$ python3 -q
>>> import numpy as np
>>> from numpy import linalg as LA
>>> np.set_printoptions(suppress=True, linewidth=140)
>>> rnd = lambda a: np.round(a, 2) + 0
>>> A2 = np.array([[1, 2, 1, 0], [2, 2, 0, 3], [2, 1, 1, 1], [2, 3, 0, 1]])
>>> M = np.triu(A2, 1)
>>> M
array([[0, 2, 1, 0],
       [0, 0, 0, 3],
       [0, 0, 0, 1],
       [0, 0, 0, 0]])
>>> x = np.array([-1, 0, 2, 1])
>>> a = np.maximum(M @ x, 0)
>>> np.maximum(M @ x, 0) - np.maximum(-M @ x, 0)
array([2, 3, 1, 0])
>>> a
array([2, 3, 1, 0])
>>> M.T @ a
array([ 0,  4,  2, 10])
>>> np.flatnonzero(a > 1e-9)
array([0, 1, 2])
>>> M * (a > 1e-9)[:, None]
array([[0, 2, 1, 0],
       [0, 0, 0, 3],
       [0, 0, 0, 1],
       [0, 0, 0, 0]])
>>> [round(float(x), 2) for x in LA.svd(M, compute_uv=False)[:3]]
[3.16, 2.24, 0.0]
>>> rnd(LA.norm(M, 2) / LA.norm(M))
np.float64(0.82)
>>> rnd(np.sort(np.abs(LA.eigvals(M))))
array([0., 0., 0., 0.])
>>> LA.matrix_power(M, 2)
array([[0, 0, 0, 7],
       [0, 0, 0, 0],
       [0, 0, 0, 0],
       [0, 0, 0, 0]])
>>> (M - M.T) / 2
array([[ 0. ,  1. ,  0.5,  0. ],
       [-1. ,  0. ,  0. ,  1.5],
       [-0.5,  0. ,  0. ,  0.5],
       [ 0. , -1.5, -0.5,  0. ]])
>>> np.allclose(M, M.T)
False
>>> rnd(M @ LA.pinv(M) @ M)
array([[0., 2., 1., 0.],
       [0., 0., 0., 3.],
       [0., 0., 0., 1.],
       [0., 0., 0., 0.]])
>>> np.abs(np.diag(LA.qr(M)[1])) > 1e-9
array([False, False, False, False])
>>> np.unique(M.round(6), axis=0).shape
(4, 4)
>>> rnd(np.trace(LA.pinv(M) @ M))
np.float64(2.0)
>>> np.allclose(M[:-1].T @ LA.lstsq(M[:-1].T, M[-1])[0], M[-1])
True
>>> Uu, sigma, vt = LA.svd(M)
>>> vecs = vt[:(sigma > 1e-8).sum()]
>>> rng = np.random.default_rng(944612)
>>> x = M[1] + 4 * M[2] + rng.integers(2) * np.eye(4)[3]
>>> x
array([0., 0., 0., 7.])
>>> LA.matrix_rank(np.vstack([M, x]))
np.int64(2)
>>> rnd(np.diag(vecs.T @ vecs))
array([0. , 0.8, 0.2, 1. ])
>>> A2 = np.array([[-5, 1, 4], [-4, 1, -1], [-4, 4, -2]])
>>> W2 = np.array([[5, 0], [5, 3]])
>>> feats = np.block([[A2, np.zeros((3, 2))], [np.zeros((2, 3)), W2]])
>>> feats
array([[-5.,  1.,  4.,  0.,  0.],
       [-4.,  1., -1.,  0.,  0.],
       [-4.,  4., -2.,  0.,  0.],
       [ 0.,  0.,  0.,  5.,  0.],
       [ 0.,  0.,  0.,  5.,  3.]])
>>> feats @ feats
array([[  5.,  12., -29.,   0.,   0.],
       [ 20.,  -7., -15.,   0.,   0.],
       [ 12.,  -8., -16.,   0.,   0.],
       [  0.,   0.,   0.,  25.,   0.],
       [  0.,   0.,   0.,  40.,   9.]])
>>> rnd(np.sort(LA.eigvals(feats).real))
array([-3.41, -1.29, -1.29,  3.  ,  5.  ])
>>> (LA.matrix_power((feats != 0) + (feats.T != 0) + np.eye(5), 5) > 0).astype(int)
array([[1, 1, 1, 0, 0],
       [1, 1, 1, 0, 0],
       [1, 1, 1, 0, 0],
       [0, 0, 0, 1, 1],
       [0, 0, 0, 1, 1]])
>>> rnd(LA.norm(feats) ** 2 / LA.norm(feats, 2) ** 2)
np.float64(2.22)
>>> rnd(LA.norm(feats, axis=0))
array([7.55, 4.24, 4.58, 7.07, 3.  ])
>>> rnd(LA.norm(feats, axis=1))
array([6.48, 4.24, 6.  , 5.  , 5.83])
>>> feats[1] @ feats[3]
np.float64(0.0)
>>> rnd(LA.norm(feats[1] - feats[3]))
np.float64(6.56)
>>> rnd(LA.norm(feats[1], 1)), rnd(LA.norm(feats[1], np.inf))
(np.float64(6.0), np.float64(4.0))
>>> F = np.loadtxt("sample11.csv", delimiter=",")
>>> F
array([[-10.,   1.,   8.],
       [  1.,   8.,  -9.],
       [  8.,  -9.,  -6.]])
>>> evals, vecs = LA.eigh(F)
>>> x = np.array([-1, 7, -2])
>>> x @ F @ x
np.float64(628.0)
>>> rnd(vecs * np.abs(evals) @ vecs.T)
array([[10.42, -3.85, -6.45],
       [-3.85, 11.35, -1.51],
       [-6.45, -1.51, 11.71]])
>>> rnd(x @ F @ x / (x @ x)), rnd(evals[0]), rnd(evals[-1])
(np.float64(11.63), np.float64(-17.94), np.float64(12.74))
>>> rnd(vecs * np.maximum(evals, 0) @ vecs.T)
array([[ 0.21, -1.42,  0.77],
       [-1.42,  9.68, -5.26],
       [ 0.77, -5.26,  2.85]])
>>> np.abs(F).sum(axis=1).max(), rnd(np.abs(evals).max())
(np.float64(23.0), np.float64(17.94))
>>> rnd(LA.eigvalsh(F[1:, 1:]))
array([-10.4,  12.4])
>>> A2 = LA.inv(F)
>>> rnd(LA.slogdet(F)[0])
np.float64(1.0)
>>> (np.abs(A2) > 1e-9).astype(int)
array([[1, 1, 1],
       [1, 1, 1],
       [1, 1, 1]])
>>> rnd(LA.inv(A2))
array([[-10.,   1.,   8.],
       [  1.,   8.,  -9.],
       [  8.,  -9.,  -6.]])
>>> rnd(LA.cond(F))
np.float64(6.41)
>>> W0 = np.load("case18.npy")
>>> W0
array([[ 0,  0, -1,  2, -2],
       [ 0,  0,  2, -1,  2],
       [ 1, -2,  0, -2, -1],
       [-2,  1,  2,  0, -2],
       [ 2, -2,  1,  2,  0]])
>>> rank = LA.matrix_rank(W0)
>>> rank
np.int64(4)
>>> ns = LA.svd(W0)[2][rank:].T
>>> [int(LA.matrix_rank(W0[:i])) for i in range(1, len(W0) + 1)]
[1, 2, 3, 4, 4]
>>> rnd(ns[:, 0] / ns[np.abs(ns[:, 0]).round(6).argmax(), 0])
array([ 1.  ,  0.89,  0.22, -0.22, -0.33])
>>> ns.shape
(5, 1)
>>> [int(LA.matrix_rank(np.delete(W0, i, axis=0))) for i in range(5)]
[4, 4, 4, 4, 4]
>>> rnd(ns @ ns.T)
array([[ 0.5 ,  0.44,  0.11, -0.11, -0.17],
       [ 0.44,  0.4 ,  0.1 , -0.1 , -0.15],
       [ 0.11,  0.1 ,  0.02, -0.02, -0.04],
       [-0.11, -0.1 , -0.02,  0.02,  0.04],
       [-0.17, -0.15, -0.04,  0.04,  0.06]])
>>> [int(LA.matrix_rank(W0[:, :j + 1])) for j in range(5)]
[1, 2, 3, 4, 4]
>>> LA.matrix_rank(W0.T @ W0), LA.matrix_rank(W0 @ W0.T)
(np.int64(4), np.int64(4))
>>> rnd(W0 @ ns)
array([[0.],
       [0.],
       [0.],
       [0.],
       [0.]])
>>> rnd(LA.norm(W0, 2) / LA.norm(W0))
np.float64(0.58)
>>> [round(float(x), 2) for x in LA.svd(W0, compute_uv=False)[:3]]
[4.24, 4.24, 3.0]
>>> np.argsort(-LA.norm(W0, axis=0).round(6), kind="stable")[:3]
array([3, 4, 2])
>>> x = np.array([4, 0, 5, 4, 5])
>>> x @ W0 @ x
np.int64(0)
>>> O = LA.solve(np.eye(5) - W0, np.eye(5) + W0)
>>> rnd(O @ O.T)
array([[1., 0., 0., 0., 0.],
       [0., 1., 0., 0., 0.],
       [0., 0., 1., 0., 0.],
       [0., 0., 0., 1., 0.],
       [0., 0., 0., 0., 1.]])
>>> arr = np.load("dump.npy")
>>> arr
array([[ 1, -1,  1],
       [ 1,  0,  0],
       [ 1,  1,  1],
       [ 1,  2,  4]])
>>> x = np.array([0, 1, 3])
>>> a = np.maximum(arr @ x, 0)
>>> np.flatnonzero(a > 1e-9)
array([0, 2, 3])
>>> rnd(np.tanh(arr @ x))
array([0.96, 0.  , 1.  , 1.  ])
>>> np.maximum(arr @ (3 * x), 0)
array([ 6,  0, 12, 42])
>>> arr.T @ a
array([20, 30, 62])
>>> x = np.array([-7, 9, -1])
>>> target = arr @ x
>>> rnd(LA.pinv(arr) @ arr)
array([[1., 0., 0.],
       [0., 1., 0.],
       [0., 0., 1.]])
>>> rnd(LA.lstsq(arr, target)[0])
array([-7.,  9., -1.])
>>> rnd(LA.solve(arr.T @ arr, arr.T @ target))
array([-7.,  9., -1.])
>>> target = target + 0.05 * rng.normal(size=4)
>>> rnd(target)
array([-17.06,  -7.09,   0.98,   7.12])
>>> coef, *_ = LA.lstsq(arr, target)
>>> coef.round()
array([-7.,  9., -1.])
>>> rnd(coef)
array([-7.09,  9.02, -0.96])
>>> data = np.load("m.npy")
>>> data
array([[ 1.,  2.,  2.,  0.],
       [ 1.,  0.,  1.,  3.],
       [ 0.,  0.,  1.,  0.],
       [ 0.,  0.,  0., -3.]])
>>> Uu, sigma, vt = LA.svd(data, full_matrices=False)
>>> np.abs(Uu[:, 0]).round(6).argmax()
np.int64(1)
>>> rnd(sigma / sigma[0])
array([1.  , 0.69, 0.19, 0.12])
>>> np.allclose(Uu * sigma @ vt, data)
True
